$ python -q
>>> import numpy as np
>>> np.set_printoptions(precision=1, suppress=True, linewidth=100, floatmode="fixed")
>>> arr = np.load("case6.npy")
>>> print(arr)
[[0 1 3 1 0 3]
 [0 0 0 1 3 0]
 [0 0 0 2 1 0]
 [0 0 0 0 1 1]
 [0 0 0 0 0 0]
 [0 0 0 0 0 0]]
>>> # triangular: eigenvalues sit on the diagonal
>>> Y = np.array([[-1, -2, 1],
...     [-1, 2, -1],
...     [-2, 0, 1],
...     [1, -1, -1],
...     [-1, 2, 2],
...     [-1, -2, -2]])
>>> print(np.einsum("ij->j", arr))
[0 1 3 4 5 4]
>>> print(np.vstack([arr, Y.T]).shape)
(9, 6)
>>> print(arr @ Y)
[[-9 -5 -5]
 [-2  5  5]
 [ 1  0  0]
 [-2  0  0]
 [ 0  0  0]
 [ 0  0  0]]
>>> print(Y.T @ arr.T)
[[-9 -2  1 -2  0  0]
 [-5  5  0  0  0  0]
 [-5  5  0  0  0  0]]
>>> data = np.load("test8.npy")
>>> print(data)
[[-2  2 -3 -3 -2 -1 -3 -1  2]
 [ 1  5  0  0  1  2  0  2  5]
 [ 1  5  0  0  1  2  0  2  5]
 [-2  2 -3 -3 -2 -1 -3 -1  2]]
>>> left, sigma, VT = np.linalg.svd(data)
>>> print(sigma.round(1) + 0)
[11.5  8.8  0.0  0.0]
>>> Y = left[:, :2] @ np.diag(sigma[:2]) @ VT[:2]
>>> print(np.round(np.linalg.norm(data - Y) / np.linalg.norm(data), 1))
0.0
>>> print(np.linalg.matrix_rank(Y))
2
>>> rk = np.linalg.matrix_rank(data)
>>> print(rk)
2
>>> N = np.linalg.svd(data)[2][rk:].T
>>> print(N.shape)
(9, 7)
>>> print([int(np.linalg.matrix_rank(np.delete(data, i, axis=0))) for i in range(4)])
[2, 2, 2, 2]
